% python3 -q
>>> import numpy as np
>>> np.set_printoptions(precision=2, suppress=True, linewidth=140)
>>> M = np.load("case12.npy")
>>> M
array([[-2, -1, -2, -1, -2, -1],
       [ 2, -1,  2, -1,  2, -1],
       [-2,  0, -2,  0, -2,  0],
       [-2, -1, -2, -1, -2, -1],
       [ 2, -1,  2, -1,  2, -1],
       [-2,  0, -2,  0, -2,  0]])
>>> Uu, sv, VT = np.linalg.svd(M)
>>> vecs = VT[:(sv > 1e-8).sum()]
>>> rng = np.random.default_rng(602225)
>>> vec = M[4] + -2 * M[5] + rng.integers(2) * np.eye(6)[1]
>>> vec
array([ 6.,  0.,  6., -1.,  6., -1.])
>>> print(np.round(vecs.T @ vecs, 2) + 0)
[[0.33 0.   0.33 0.   0.33 0.  ]
 [0.   0.33 0.   0.33 0.   0.33]
 [0.33 0.   0.33 0.   0.33 0.  ]
 [0.   0.33 0.   0.33 0.   0.33]
 [0.33 0.   0.33 0.   0.33 0.  ]
 [0.   0.33 0.   0.33 0.   0.33]]
>>> print(round(float(np.linalg.norm(vec - vecs.T @ vecs @ vec)), 2))
0.82
>>> np.linalg.matrix_rank(np.vstack([M, vec]))
np.int64(3)
>>> K = np.array([[2, -5, 0, 0], [-2, 5, 0, 0], [0, 0, 2, -5], [0, 0, -2, 5]])
>>> print(np.allclose(K[:-1].T @ np.linalg.lstsq(K[:-1].T, K[-1])[0], K[-1]))
True
>>> np.abs(np.diag(np.linalg.qr(K)[1])) > 1e-9
array([ True, False,  True, False])
>>> np.linalg.lstsq(K[:-1].T, K[-1])[2]
np.int32(2)
>>> Uu, sv, VT = np.linalg.svd(K)
>>> np.argmax(sv[:-1] / (sv[1:] + 1e-6)) + 1
np.int64(2)
>>> sv.round(2) + 0
array([7.62, 7.62, 0.  , 0.  ])
>>> M2 = Uu[:, :2] @ np.diag(sv[:2]) @ VT[:2]
>>> print(M2)
[[ 2. -5.  0.  0.]
 [-2.  5.  0.  0.]
 [ 0.  0.  2. -5.]
 [ 0.  0. -2.  5.]]
>>> round(float(np.linalg.norm(K - M2) / np.linalg.norm(K)), 2)
0.0
>>> np.linalg.matrix_rank(M2)
np.int64(2)
>>> F = np.load("mat.npy")
>>> F
array([[-0.76,  0.56,  0.74],
       [-0.2 ,  0.2 ,  0.45],
       [ 1.  , -0.96, -0.99],
       [-0.85,  0.52,  0.36],
       [ 0.98, -0.84, -0.9 ],
       [-0.99,  0.93,  0.97],
       [ 0.96, -0.87, -0.98],
       [-0.62,  0.49,  0.77],
       [-0.91,  0.58,  0.31],
       [-0.86,  0.79,  0.98],
       [ 0.81, -0.77, -0.98],
       [ 0.97, -0.83, -0.91],
       [-0.92,  0.7 ,  0.74],
       [-0.74,  0.71,  0.97],
       [ 0.77, -0.44, -0.29],
       [-0.12,  0.24,  0.64],
       [-0.91,  0.75,  0.91],
       [-0.95,  0.8 ,  0.92],
       [ 0.97, -0.92, -1.  ],
       [ 0.83, -0.64, -0.83],
       [ 0.7 , -0.55, -0.81],
       [ 0.81, -0.65, -0.87]])
>>> Xc = F - F.mean(axis=0)
>>> Uu, sv, VT = np.linalg.svd(Xc, full_matrices=False)
>>> round((sv ** 2).sum() ** 2 / (sv ** 4).sum(), 2)
np.float64(1.04)
>>> np.round(Xc.mean(axis=0), 2) + 0
array([0., 0., 0.])
>>> np.abs(VT[0]).argmax()
np.int64(0)
>>> VT[0] * np.sign(VT[0, np.abs(VT[0]).argmax()])
array([ 0.61, -0.52, -0.6 ])
>>> print(np.abs(Uu[:, 0]).argmax())
2
>>> print(sv)
[6.33 0.82 0.22]
>>> Q, vecs = np.linalg.qr(F[:, :2])[0], np.linalg.qr(F[:, 2:])[0]
>>> sv = np.linalg.svd(Q.T @ vecs, compute_uv=False)
>>> print(sv)
[0.99]
>>> np.round(np.linalg.norm(Q @ Q.T - vecs @ vecs.T, 2), 2)
np.float64(1.0)
>>> np.degrees(np.arccos(sv.clip(0, 1)))
array([9.91])
>>> W0 = np.load("block18.npy")
>>> W0
array([[ 0.4 , -1.  , -1.  ],
       [-0.9 , -1.9 ,  0.3 ],
       [-0.6 , -0.6 , -0.3 ],
       [-0.5 ,  0.1 , -0.8 ],
       [ 0.7 ,  0.5 , -0.1 ],
       [ 0.62,  0.55, -0.2 ],
       [ 0.7 , -0.3 ,  2.  ]])
>>> M2 = W0 + rng.integers(-2, 3, (7, 2)) @ rng.integers(-2, 3, (2, 3))
>>> M2
array([[ 6.4 , -1.  , -5.  ],
       [-5.9 , -2.9 ,  4.3 ],
       [-4.6 , -2.6 ,  3.7 ],
       [ 3.5 , -0.9 , -2.8 ],
       [ 1.7 ,  2.5 , -2.1 ],
       [ 4.62,  2.55, -4.2 ],
       [-1.3 , -1.3 ,  4.  ]])
>>> M2 - W0
array([[ 6.,  0., -4.],
       [-5., -1.,  4.],
       [-4., -2.,  4.],
       [ 4., -1., -2.],
       [ 1.,  2., -2.],
       [ 4.,  2., -4.],
       [-2., -1.,  2.]])
>>> np.abs(M2 - W0).sum(axis=1)
array([10., 10., 10.,  7.,  5., 10.,  5.])
>>> np.linalg.matrix_rank(M2 - W0, tol=1e-8)
np.int64(2)
>>> Q, _ = np.linalg.qr(np.array([[1.6, -0.5, -1.3], [0.0, 0.9, 0.9], [-2.2, -0.6, -1.1]]))
>>> vals = np.array([0, 1, 1])
>>> arr = Q @ np.diag(vals) @ Q.T
>>> arr.round(2) + 0
array([[0.65, 0.  , 0.48],
       [0.  , 1.  , 0.  ],
       [0.48, 0.  , 0.35]])
>>> vec = np.array([-1, -2, 0])
>>> target = W0 @ vec
>>> np.round(np.linalg.lstsq(W0, target)[0], 2) + 0
array([-1., -2.,  0.])
>>> np.round(np.linalg.solve(W0.T @ W0, W0.T @ target), 2) + 0
array([-1., -2.,  0.])
>>> target = target + 0.3 * rng.normal(size=7)
>>> print(target)
[ 2.04  4.66  1.83  0.69 -1.17 -1.78 -0.39]
>>> coef, *_ = np.linalg.lstsq(W0, target)
>>> coef
array([-0.78, -2.1 , -0.28])
>>> [round(float(np.linalg.norm(np.linalg.solve(W0.T @ W0 + lam * np.eye(3), W0.T @ target))), 2) for lam in (0, 1, 10, 100)]
[2.26, 1.96, 0.91, 0.14]
>>> P = W0 @ np.linalg.solve(W0.T @ W0, W0.T)
>>> np.round(np.linalg.eigvalsh(P), 2) + 0
array([0., 0., 0., 0., 1., 1., 1.])
>>> round(float(np.trace(P)), 2)
3.0
>>> np.linalg.matrix_rank(np.eye(7) - P)
np.int64(4)
>>> X = np.load("arr.npy")
>>> print(X)
[[ 3. -2.  0.  0.]
 [-2.  0. -2.  0.]
 [ 0. -2.  2. -2.]
 [ 0.  0. -2.  2.]]
>>> vals, vecs = np.linalg.eigh(X)
>>> vec = np.array([0, 2, 2, -2])
>>> print(vec @ X @ vec)
16.0
>>> round(vec @ X @ vec / (vec @ vec), 2), np.round(vals[0], 2), np.round(vals[-1], 2)
(np.float64(1.33), np.float64(-2.08), np.float64(4.87))
>>> np.linalg.eigvalsh(X[1:, 1:])
array([-1.6 ,  1.11,  4.49])
>>> vecs * np.abs(vals) @ vecs.T
array([[ 3.39, -1.02,  0.63,  0.31],
       [-1.02,  2.49, -0.39,  0.79],
       [ 0.63, -0.39,  3.04, -1.49],
       [ 0.31,  0.79, -1.49,  2.25]])
